$ ipython --no-banner

In [1]: import numpy as np

In [2]: np.set_printoptions(suppress=True, linewidth=160)

In [3]: f = np.array([2, 0, 0])

In [4]: rng = np.random.default_rng(4518)

In [5]: K = np.outer(rng.normal(size=16), f) + 0.3 * rng.normal(size=(16, 3))

In [6]: print(K.round(3))
[[ 2.477 -0.131 -0.387]
 [ 2.937 -0.033  0.325]
 [-0.166  0.521 -0.143]
 [-1.923  0.114  0.105]
 [ 2.549 -0.355  0.592]
 [-0.543  0.442 -0.322]
 [ 2.966  0.168  0.021]
 [-1.157 -0.073 -0.035]
 [ 3.279 -0.132 -0.299]
 [-0.51  -0.052  0.116]
 [-1.783 -0.275 -0.21 ]
 [ 2.394  0.14  -0.103]
 [-1.348  0.068  0.473]
 [ 3.048  0.389  0.253]
 [ 2.338  0.242 -0.111]
 [-1.595  0.228 -0.19 ]]

In [7]: B = np.array([[0, 0, 2], [1, 1, 2], [0, 0, 3]])

In [8]: print(np.linalg.matrix_rank(K @ B))
2

In [9]: np.round(np.einsum("ij->j", K), 3)
Out[9]: array([12.962,  1.261,  0.084])

In [10]: C2 = np.cov(K, rowvar=False)

In [11]: np.argsort(-K.std(axis=0).round(6), kind="stable")
Out[11]: array([0, 2, 1])

In [12]: print(round(float(np.corrcoef(K[:, 1], K[:, 0])[0, 1]), 3))
-0.077

In [13]: np.round(np.linalg.eigvalsh(C2)[::-1], 3)
Out[13]: array([4.264, 0.09 , 0.054])

In [14]: print(np.round(np.median(K, axis=0), 3))
[ 1.086  0.091 -0.069]

In [15]: print(np.round(np.corrcoef(K.T), 3))
[[ 1.    -0.077  0.09 ]
 [-0.077  1.    -0.221]
 [ 0.09  -0.221  1.   ]]
